$ python -q
>>> import numpy as np
>>> import numpy.linalg as la
>>> np.set_printoptions(suppress=True, linewidth=200)
>>> W0 = np.load("a.npy")
>>> W0
array([[  0. , -52. ,   0.1],
       [ -0.6,  14. ,  -0.7],
       [ -0.3,  16. ,   2.2],
       [ -0.5,  54. ,  -1.3],
       [  0.5,   2. ,   0.2],
       [ -0.2, -10. ,   0.8]])
>>> # column 1 is much longer than the rest
>>> Uu, sv, vt = la.svd(W0)
>>> np.argmax(sv[:-1] / (sv[1:] + 1e-6)) + 1
np.int64(1)
>>> sv.round(2)
array([78.59,  2.68,  0.88])
>>> B = Uu[:, :1] @ np.diag(sv[:1]) @ vt[:1]
>>> round(la.norm(W0 - B, 2), 2), np.round(sv[1], 2)
(np.float64(2.68), np.float64(2.68))
>>> round(np.abs(W0 - B).max(), 2)
np.float64(2.35)
>>> np.round(la.norm(W0 - B) / la.norm(W0), 2)
np.float64(0.04)
>>> feats = np.loadtxt("data.csv", delimiter=",")
>>> feats
array([[ 0.,  0.,  0.,  0.,  0.,  0.],
       [-3., -2.,  2.,  2., -3., -3.],
       [ 0.,  0.,  0.,  0.,  0.,  0.],
       [-3., -2.,  2.,  2., -3., -3.],
       [ 1.,  1., -3.,  2., -3., -3.],
       [ 0., -3.,  0.,  3., -4., -6.],
       [-3.,  2., -1.,  4., -4., -3.],
       [-1., -4.,  3.,  1., -1., -3.],
       [ 1.,  1., -3.,  2., -3., -3.],
       [-1., -3.,  3.,  1.,  3.,  1.],
       [ 0.,  0.,  0.,  0.,  0.,  0.],
       [-3., -2.,  2.,  2., -3., -3.],
       [-1.,  2.,  0.,  0., -2., -1.],
       [-1.,  2.,  0.,  0., -2., -1.],
       [-5.,  0.,  5., -2.,  0., -6.],
       [-2.,  0., -1.,  4., -2., -2.],
       [-3.,  2.,  2., -3.,  3., -2.],
       [-4.,  2.,  2.,  0.,  1., -5.],
       [ 1.,  1., -3.,  2., -3., -3.]])
>>> # rows 0 and 2 are equal
>>> Xc = feats - feats.mean(axis=0)
>>> Uu, sv, vt = la.svd(Xc, full_matrices=False)
>>> np.searchsorted(np.cumsum(sv ** 2) / (sv ** 2).sum(), 0.9) + 1
np.int64(4)
>>> round((sv ** 2).sum() ** 2 / (sv ** 4).sum(), 2)
np.float64(3.27)
>>> np.round(Xc.mean(axis=0), 2) + 0
array([0., 0., 0., 0., 0., 0.])
>>> np.abs(Uu[:, 0]).argmax()
np.int64(14)
>>> la.matrix_rank(Xc)
np.int64(6)
>>> np.round(sv ** 2 / (sv ** 2).sum(), 2) + 0
array([0.43, 0.28, 0.18, 0.07, 0.03, 0.  ])
>>> B = np.c_[feats[:, :1] @ np.array([[1]]), np.array([1, -3, 0, 3, -2, -1, 0, -2, 2, -1, 0, -1, 0, 1, 1, -3, -3, 2, 1])]
>>> B
array([[ 0.,  1.],
       [-3., -3.],
       [ 0.,  0.],
       [-3.,  3.],
       [ 1., -2.],
       [ 0., -1.],
       [-3.,  0.],
       [-1., -2.],
       [ 1.,  2.],
       [-1., -1.],
       [ 0.,  0.],
       [-3., -1.],
       [-1.,  0.],
       [-1.,  1.],
       [-5.,  1.],
       [-2., -3.],
       [-3., -3.],
       [-4.,  2.],
       [ 1.,  1.]])
>>> la.matrix_rank(B)
np.int64(2)
>>> A = np.array([[0, 0, 2, 0, 2, 1],
...     [0, 0, 0, 1, 0, 1],
...     [1, 0, 2, 0, 1, 1],
...     [0, 0, 1, 1, 1, 2]])
>>> A[0] = A[1]
>>> A
array([[0, 0, 0, 1, 0, 1],
       [0, 0, 0, 1, 0, 1],
       [1, 0, 2, 0, 1, 1],
       [0, 0, 1, 1, 1, 2]])
>>> f = np.array([-1, 3, -3])
>>> np.cross(A[3, :3], A[0, :3])
array([0, 0, 0])
>>> np.array([np.convolve(row, f, "same") for row in A])
array([[ 0,  0, -1,  3, -4,  3],
       [ 0,  0, -1,  3, -4,  3],
       [ 3, -5,  6, -7,  2,  0],
       [ 0, -1,  2, -1, -2,  3]])
>>> np.convolve(A[3], f)
array([ 0,  0, -1,  2, -1, -2,  3, -6])
>>> B = A / np.sqrt((A ** 2).mean(axis=1, keepdims=True))
>>> np.round(A - A.mean(axis=1, keepdims=True), 2)
array([[-0.33, -0.33, -0.33,  0.67, -0.33,  0.67],
       [-0.33, -0.33, -0.33,  0.67, -0.33,  0.67],
       [ 0.17, -0.83,  1.17, -0.83,  0.17,  0.17],
       [-0.83, -0.83,  0.17,  0.17,  0.17,  1.17]])
>>> B[0].round(2)
array([0.  , 0.  , 0.  , 1.73, 0.  , 1.73])
>>> la.matrix_rank(A - A.mean(axis=1, keepdims=True))
np.int64(3)
>>> np.round(la.norm(B, axis=1), 2)
array([2.45, 2.45, 2.45, 2.45])
>>> la.matrix_rank(B) == la.matrix_rank(A)
np.True_
>>> t = np.radians(30)
>>> R = np.eye(6)
>>> R[3, 3] = R[1, 1] = np.cos(t)
>>> R[3, 1], R[1, 3] = -np.sin(t), np.sin(t)
>>> R.round(2)
array([[ 1.  ,  0.  ,  0.  ,  0.  ,  0.  ,  0.  ],
       [ 0.  ,  0.87,  0.  ,  0.5 ,  0.  ,  0.  ],
       [ 0.  ,  0.  ,  1.  ,  0.  ,  0.  ,  0.  ],
       [ 0.  , -0.5 ,  0.  ,  0.87,  0.  ,  0.  ],
       [ 0.  ,  0.  ,  0.  ,  0.  ,  1.  ,  0.  ],
       [ 0.  ,  0.  ,  0.  ,  0.  ,  0.  ,  1.  ]])
>>> B = A @ R.T
>>> round(la.det(R), 2), round(np.trace(R), 2)
(np.float64(1.0), np.float64(5.73))
>>> np.round(np.trace(la.pinv(A) @ A), 2)
np.float64(3.0)
>>> np.allclose(A[:-1].T @ la.lstsq(A[:-1].T, A[-1])[0], A[-1])
False
>>> np.unique(A.round(6), axis=0).shape
(3, 6)
>>> la.lstsq(A[:-1].T, A[-1])[2]
np.int32(2)
>>> np.abs(np.diag(la.qr(A)[1])) > 1e-9
array([ True, False,  True,  True])
>>> np.round(la.norm(A, 2) / la.norm(A), 2)
np.float64(0.87)
>>> [round(float(x), 2) for x in la.svd(A, compute_uv=False)[:3]]
[3.7, 2.0, 0.54]
>>> np.argsort(-la.norm(A, axis=0).round(6), kind="stable")[:3]
array([5, 2, 3])
>>> la.matrix_rank(A, rtol=0.1)
np.int64(3)
>>> arr = np.array([[-7.85, 0.04, -10.04, -10.04, -5.8, -0.13, -4.15],
...     [7.92, 0.08, 10.05, 9.96, 6.09, -0.02, 4.11],
...     [-8.08, 0.23, -9.85, -10.0, -5.93, 0.07, -4.0],
...     [7.9, -0.1, 9.92, 9.96, 6.0, -0.24, 3.93],
...     [7.96, 0.15, 10.07, 10.16, 6.04, 0.01, 4.16]])
>>> Uu, sv, vt = la.svd(arr)
>>> sv.round(2)
array([39.72,  0.42,  0.3 ,  0.14,  0.11])
>>> B = Uu[:, :1] @ np.diag(sv[:1]) @ vt[:1]
>>> np.round(la.norm(arr - B, 2), 2), round(float(sv[1]), 2)
(np.float64(0.42), 0.42)
>>> np.round(np.abs(arr - B).max(), 2)
np.float64(0.2)
>>> la.matrix_rank(arr, rtol=0.05)
np.int64(1)
>>> round(la.norm(arr, 2) / la.norm(arr), 2)
np.float64(1.0)
>>> [round(float(x), 2) for x in la.svd(arr, compute_uv=False)[:3]]
[39.72, 0.42, 0.3]
>>> la.cond(arr) > 100
np.True_
>>> np.argsort(-la.norm(arr, axis=0).round(6), kind="stable")[:3]
array([3, 2, 0])
>>> w1 = np.array([[0, 0, 0, -2, 1],
...     [2, -1, -2, -1, -2],
...     [-2, 2, 0, 2, 2],
...     [2, 0, -1, -1, -1],
...     [1, 0, 1, -2, -2],
...     [-1, -2, -2, -1, 1],
...     [2, 2, -1, 2, 1]])
>>> beta = np.array([0, 2, 1, 2, 2])
>>> H = np.maximum(arr @ w1 + beta, 0)
>>> H.round(2)
array([[ 0.  ,  0.  ,  9.57, 11.05,  0.  ],
       [14.31, 30.28,  0.  ,  0.  , 11.81],
       [ 0.  ,  0.  ,  8.47, 12.02,  0.  ],
       [13.98, 30.28,  0.  ,  0.  , 11.67],
       [14.83, 30.29,  0.  ,  0.  , 11.73]])
>>> Z = np.array([[-2, -1, -1], [1, 1, 2], [2, -3, -1], [-2, 1, 0], [2, -3, -2]])
>>> (H @ Z).round(6).argmax(axis=1)
array([0, 0, 0, 0, 0])
>>> w1 @ Z
array([[  6,  -5,  -2],
       [-11,   8,   2],
       [  6,   0,   2],
       [ -6,   3,   1],
       [  0,   0,   2],
       [  0,   1,  -3],
       [ -6,   2,   1]])
